In [1]: import numpy as np

In [2]: np.set_printoptions(precision=3, suppress=True, linewidth=120)

In [3]: rng = np.random.default_rng(4526)

In [4]: labels = rng.integers(0, 2, 9)

In [5]: m1 = np.array([[3, -3, 2, 1, 5, -2, 1, -2, -4],
   ...:     [0, 5, -1, 3, -3, 3, 5, 2, -4],
   ...:     [-1, 4, 1, 4, -2, -3, -3, 0, -4],
   ...:     [1, -2, -5, 1, 0, -1, 5, 3, -1],
   ...:     [-2, -5, 0, 4, 5, -3, -5, 0, -2],
   ...:     [0, -4, 2, 0, -4, 4, 2, 5, 1],
   ...:     [2, 0, 2, 1, -2, -2, -2, -2, -5],
   ...:     [4, 1, -5, -1, -2, -4, 5, 0, -3],
   ...:     [2, -2, -1, 1, 1, 1, 3, -4, 4]]) * (labels[:, None] == labels)

In [6]: m1
Out[6]: 
array([[ 3, -3,  0,  0,  5,  0,  0,  0, -4],
       [ 0,  5,  0,  0, -3,  0,  0,  0, -4],
       [ 0,  0,  1,  4,  0, -3, -3,  0,  0],
       [ 0,  0, -5,  1,  0, -1,  5,  3,  0],
       [-2, -5,  0,  0,  5,  0,  0,  0, -2],
       [ 0,  0,  2,  0,  0,  4,  2,  5,  0],
       [ 0,  0,  2,  1,  0, -2, -2, -2,  0],
       [ 0,  0, -5, -1,  0, -4,  5,  0,  0],
       [ 2, -2,  0,  0,  1,  0,  0,  0,  4]])

In [7]: np.linalg.matrix_power(m1, 2)
Out[7]: 
array([[ -9, -41,   0,   0,  45,   0,   0,   0, -26],
       [ -2,  48,   0,   0, -34,   0,   0,   0, -30],
       [  0,   0, -31,   5,   0, -13,  17,   3,   0],
       [  0,   0, -17, -17,   0, -12,  23, -12,   0],
       [-20, -40,   0,   0,  28,   0,   0,   0,  10],
       [  0,   0, -11,   5,   0, -14,  23,  16,   0],
       [  0,   0,  -1,   9,   0,  -3, -11,  -3,   0],
       [  0,   0,   2, -16,   0, -10,  -8, -33,   0],
       [ 12, -29,   0,   0,  25,   0,   0,   0,  14]])

In [8]: round(float(np.abs(np.linalg.eigvals(m1)).max()), 3)
Out[8]: 9.444

In [9]: (m1 + m1.T) / 2
Out[9]: 
array([[ 3. , -1.5,  0. ,  0. ,  1.5,  0. ,  0. ,  0. , -1. ],
       [-1.5,  5. ,  0. ,  0. , -4. ,  0. ,  0. ,  0. , -3. ],
       [ 0. ,  0. ,  1. , -0.5,  0. , -0.5, -0.5, -2.5,  0. ],
       [ 0. ,  0. , -0.5,  1. ,  0. , -0.5,  3. ,  1. ,  0. ],
       [ 1.5, -4. ,  0. ,  0. ,  5. ,  0. ,  0. ,  0. , -0.5],
       [ 0. ,  0. , -0.5, -0.5,  0. ,  4. ,  0. ,  0.5,  0. ],
       [ 0. ,  0. , -0.5,  3. ,  0. ,  0. , -2. ,  1.5,  0. ],
       [ 0. ,  0. , -2.5,  1. ,  0. ,  0.5,  1.5,  0. ,  0. ],
       [-1. , -3. ,  0. ,  0. , -0.5,  0. ,  0. ,  0. ,  4. ]])

In [10]: m1 @ m1
Out[10]: 
array([[ -9, -41,   0,   0,  45,   0,   0,   0, -26],
       [ -2,  48,   0,   0, -34,   0,   0,   0, -30],
       [  0,   0, -31,   5,   0, -13,  17,   3,   0],
       [  0,   0, -17, -17,   0, -12,  23, -12,   0],
       [-20, -40,   0,   0,  28,   0,   0,   0,  10],
       [  0,   0, -11,   5,   0, -14,  23,  16,   0],
       [  0,   0,  -1,   9,   0,  -3, -11,  -3,   0],
       [  0,   0,   2, -16,   0, -10,  -8, -33,   0],
       [ 12, -29,   0,   0,  25,   0,   0,   0,  14]])

In [11]: (m1 - m1.T) / 2
Out[11]: 
array([[ 0. , -1.5,  0. ,  0. ,  3.5,  0. ,  0. ,  0. , -3. ],
       [ 1.5,  0. ,  0. ,  0. ,  1. ,  0. ,  0. ,  0. , -1. ],
       [ 0. ,  0. ,  0. ,  4.5,  0. , -2.5, -2.5,  2.5,  0. ],
       [ 0. ,  0. , -4.5,  0. ,  0. , -0.5,  2. ,  2. ,  0. ],
       [-3.5, -1. ,  0. ,  0. ,  0. ,  0. ,  0. ,  0. , -1.5],
       [ 0. ,  0. ,  2.5,  0.5,  0. ,  0. ,  2. ,  4.5,  0. ],
       [ 0. ,  0. ,  2.5, -2. ,  0. , -2. ,  0. , -3.5,  0. ],
       [ 0. ,  0. , -2.5, -2. ,  0. , -4.5,  3.5,  0. ,  0. ],
       [ 3. ,  1. ,  0. ,  0. ,  1.5,  0. ,  0. ,  0. ,  0. ]])

In [12]: np.allclose(m1 @ m1.T, m1.T @ m1)
Out[12]: False

In [13]: np.sort(np.abs(np.linalg.eigvals(m1)))
Out[13]: array([0.183, 0.626, 4.042, 4.042, 5.594, 5.594, 6.303, 6.303, 9.444])

In [14]: x = np.array([2, 0, -2, -2, 0, 0, -1, 2, -1])

In [15]: y = m1 @ x

In [16]: b, lr = np.zeros(9), 1 / np.linalg.norm(m1, 2) ** 2

In [17]: for i in range(20):
    ...:     b -= lr * m1.T @ (m1 @ b - y)
    ...:     if i % 5 == 0: print(i, round(np.linalg.norm(m1 @ b - y), 3))
    ...: 
0 8.898
5 4.079
10 2.655
15 2.101

In [18]: b
Out[18]: array([ 1.786,  0.373, -0.979, -0.54 ,  0.413,  0.611,  0.832,  0.468, -0.848])

In [19]: feats = np.load("out8.npy")

In [20]: feats
Out[20]: 
array([[-6.017, -0.022, -9.075, -0.925, -7.036,  7.986,  2.044],
       [-6.004,  0.04 , -9.119, -0.878, -7.045,  8.069,  1.999],
       [-6.073, -0.051, -8.998, -0.919, -7.006,  8.001,  1.922],
       [-5.964,  0.034, -8.853, -0.956, -7.046,  7.992,  1.92 ],
       [-5.952,  0.02 , -9.004, -1.086, -7.005,  8.01 ,  1.99 ],
       [-6.028,  0.042, -8.921, -0.928, -7.029,  7.996,  2.067],
       [-6.022, -0.007, -8.926, -0.968, -6.979,  7.99 ,  1.946],
       [-5.98 ,  0.048, -8.993, -0.927, -7.014,  8.027,  1.9  ],
       [ 7.969, -4.   ,  1.94 , -7.93 ,  7.953, -6.043,  4.053],
       [ 7.942, -4.06 ,  1.95 , -8.065,  8.012, -6.106,  4.039],
       [ 7.999, -3.993,  1.988, -8.133,  7.977, -5.95 ,  3.861],
       [ 7.988, -4.002,  1.972, -7.975,  7.971, -5.941,  4.03 ],
       [ 7.964, -3.952,  2.084, -7.992,  7.998, -6.002,  4.093],
       [ 7.996, -4.031,  1.957, -8.064,  7.913, -5.892,  3.975],
       [ 7.963, -3.997,  2.025, -8.053,  8.01 , -5.933,  4.039],
       [ 8.024, -4.018,  2.001, -7.963,  7.993, -6.028,  3.961],
       [ 8.062,  7.915,  2.045,  8.008, -3.982, -4.03 ,  2.958],
       [ 7.967,  8.059,  1.93 ,  8.087, -3.928, -4.006,  3.006],
       [ 7.986,  7.884,  2.036,  8.039, -4.09 , -3.943,  3.034],
       [ 7.951,  7.993,  2.012,  8.032, -4.078, -3.986,  2.995],
       [ 7.98 ,  8.007,  1.965,  8.044, -3.989, -4.069,  3.041],
       [ 7.947,  7.993,  1.915,  7.932, -4.025, -3.989,  3.051],
       [ 8.038,  8.023,  2.091,  7.949, -4.03 , -4.003,  2.961],
       [ 7.936,  7.987,  1.965,  7.963, -4.   , -4.059,  3.057]])

In [21]: [round(float(x), 3) for x in np.linalg.svd(feats, compute_uv=False)[:3]]
Out[21]: [57.269, 45.573, 22.96]

In [22]: np.linalg.cond(feats) > 100
Out[22]: np.True_

In [23]: blk = np.stack([m1, 2 * m1, m1[::-1]])

In [24]: np.einsum("bij,cij->bc", blk, blk)
Out[24]: 
array([[ 421,  842,  118],
       [ 842, 1684,  236],
       [ 118,  236,  421]])

In [25]: np.linalg.norm(blk, axis=(1, 2))
Out[25]: array([20.518, 41.037, 20.518])

In [26]: (blk @ m1.T).shape
Out[26]: (3, 9, 9)

In [27]: blk.sum(axis=0)
Out[27]: 
array([[ 11, -11,   0,   0,  16,   0,   0,   0,  -8],
       [  0,  15,  -5,  -1,  -9,  -4,   5,   0, -12],
       [  0,   0,   5,  13,   0, -11, -11,  -2,   0],
       [  0,   0, -13,   3,   0,   1,  17,  14,   0],
       [ -8, -20,   0,   0,  20,   0,   0,   0,  -8],
       [  0,   0,   1,   1,   0,  11,  11,  18,   0],
       [  0,   0,   7,   7,   0,  -9,  -9,  -6,   0],
       [  0,   5, -15,  -3,  -3, -12,  15,   0,  -4],
       [  9,  -9,   0,   0,   8,   0,   0,   0,   8]])

In [28]: np.linalg.matrix_rank(blk)
Out[28]: array([9, 9, 9])

In [29]: x = np.array([1, -2, 3, -1, 2, 3, 2, -3, -2])

In [30]: y = m1 @ x

In [31]: y
Out[31]: array([ 27,  -8, -16, -18,  22,   7,   1, -16,   0])

In [32]: np.linalg.solve(m1, y)
Out[32]: array([ 1., -2.,  3., -1.,  2.,  3.,  2., -3., -2.])

In [33]: np.linalg.solve(m1, 3 * y)
Out[33]: array([ 3., -6.,  9., -3.,  6.,  9.,  6., -9., -6.])

In [34]: np.round(np.linalg.solve(m1, y + m1[:, 3]), 3) + 0
Out[34]: array([ 1., -2.,  3.,  0.,  2.,  3.,  2., -3., -2.])

In [35]: np.round(np.linalg.solve(m1.T, m1[5]), 3) + 0
Out[35]: array([0., 0., 0., 0., 0., 1., 0., 0., 0.])

In [36]: x = np.array([-7, 1, -1, 4, 1, -7, 0])

In [37]: y = feats @ x

In [38]: np.round(np.linalg.lstsq(feats, y)[0], 3) + 0
Out[38]: array([-7.,  1., -1.,  4.,  1., -7.,  0.])

In [39]: np.round(np.linalg.solve(feats.T @ feats, feats.T @ y), 3) + 0
Out[39]: array([-7.,  1., -1.,  4.,  1., -7.,  0.])

In [40]: y = y + 0.02 * rng.normal(size=24)

In [41]: y
Out[41]: 
array([-15.454, -15.869, -15.253, -16.166, -16.747, -15.579, -15.704, -15.982, -43.197, -43.083, -44.873, -44.251,
       -43.767, -45.061, -44.405, -43.865,   5.684,   6.833,   5.591,   6.253,   6.842,   6.054,   5.417,   6.742])

In [42]: b, *_ = np.linalg.lstsq(feats, y)

In [43]: np.round(feats.T @ (y - feats @ b), 3) + 0
Out[43]: array([0., 0., 0., 0., 0., 0., 0.])

In [44]: [round(float(np.linalg.norm(np.linalg.solve(feats.T @ feats + lam * np.eye(7), feats.T @ y))), 2) for lam in (0, 1, 10, 100)]
Out[44]: [10.88, 4.76, 4.63, 4.04]

In [45]: b.round()
Out[45]: array([-7.,  1., -1.,  4.,  1., -7., -0.])

In [46]: b
Out[46]: array([-7.016,  1.06 , -1.084,  3.978,  1.026, -7.07 , -0.066])

In [47]: Q, r_ = np.linalg.qr(feats)

In [48]: np.round(abs(r_[0, 0]), 3), np.round(np.linalg.norm(feats[:, 0]), 3)
Out[48]: (np.float64(36.165), np.float64(36.165))

In [49]: ang = np.sort(rng.uniform(-2, 2, 28))

In [50]: M = np.c_[ang, ang ** 2, ang ** 3] @ np.array([[-1, 2, 2, -4, 3, -1], [2, 3, 3, 4, 1, 0], [-3, 2, -5, -3, 0, -5]])

In [51]: M
Out[51]: 
array([[ 33.017,  -7.696,  46.472,  46.775,  -2.022,  40.669],
       [ 29.522,  -6.636,  41.054,  42.396,  -2.093,  35.96 ],
       [ 27.071,  -5.916,  37.272,  39.301,  -2.138,  32.683],
       [ 12.509,  -2.181,  15.264,  20.252,  -2.229,  13.817],
       [ 11.106,  -1.891,  13.215,  18.322,  -2.207,  12.082],
       [  7.569,  -1.241,   8.163,  13.315,  -2.093,   7.821],
       [  7.262,  -1.191,   7.735,  12.867,  -2.077,   7.461],
       [  2.239,  -0.575,   1.252,   4.973,  -1.509,   1.944],
       [  2.168,  -0.569,   1.174,   4.847,  -1.492,   1.874],
       [  1.431,  -0.505,   0.426,   3.484,  -1.271,   1.176],
       [  0.639,  -0.402,  -0.162,   1.824,  -0.869,   0.496],
       [  0.475,  -0.361,  -0.223,   1.431,  -0.737,   0.368],
       [ -0.091,   0.263,   0.253,  -0.4  ,   0.347,  -0.118],
       [ -0.113,   0.365,   0.343,  -0.511,   0.462,  -0.163],
       [ -0.212,   1.   ,   0.776,  -0.962,   1.052,  -0.477],
       [ -0.616,   3.066,   1.197,  -1.718,   2.346,  -1.979],
       [ -0.923,   4.136,   1.057,  -2.048,   2.86 ,  -2.96 ],
       [ -2.172,   7.395,  -0.203,  -3.142,   4.139,  -6.455],
       [ -2.533,   8.193,  -0.648,  -3.439,   4.411,  -7.396],
       [ -2.761,   8.678,  -0.938,  -3.625,   4.571,  -7.98 ],
       [ -4.091,  11.294,  -2.727,  -4.695,   5.371, -11.275],
       [ -4.157,  11.415,  -2.817,  -4.747,   5.405, -11.433],
       [ -4.363,  11.794,  -3.106,  -4.912,   5.514, -11.929],
       [ -5.625,  14.02 ,  -4.913,  -5.922,   6.121, -14.917],
       [ -9.19 ,  19.714, -10.243,  -8.789,   7.507, -23.021],
       [-13.448,  25.867, -16.827, -12.253,   8.82 , -32.323],
       [-15.55 ,  28.744, -20.126, -13.978,   9.387, -36.819],
       [-17.559,  31.421, -23.301, -15.636,   9.893, -41.072]])

In [52]: M2 = np.array([[-3, 0], [-1, 2], [-3, -1], [0, -1], [-2, 0], [0, 2]])

In [53]: np.linalg.matrix_rank(M @ M2)
Out[53]: np.int64(2)

In [54]: np.einsum("ij->j", M)
Out[54]: array([ 51.602, 158.201,  89.418, 123.01 ,  57.468, -53.967])

In [55]: np.linalg.matrix_rank(np.vstack([M, M2.T]))
Out[55]: np.int64(5)

In [56]: np.vstack([M, M2.T]).shape
Out[56]: (30, 6)
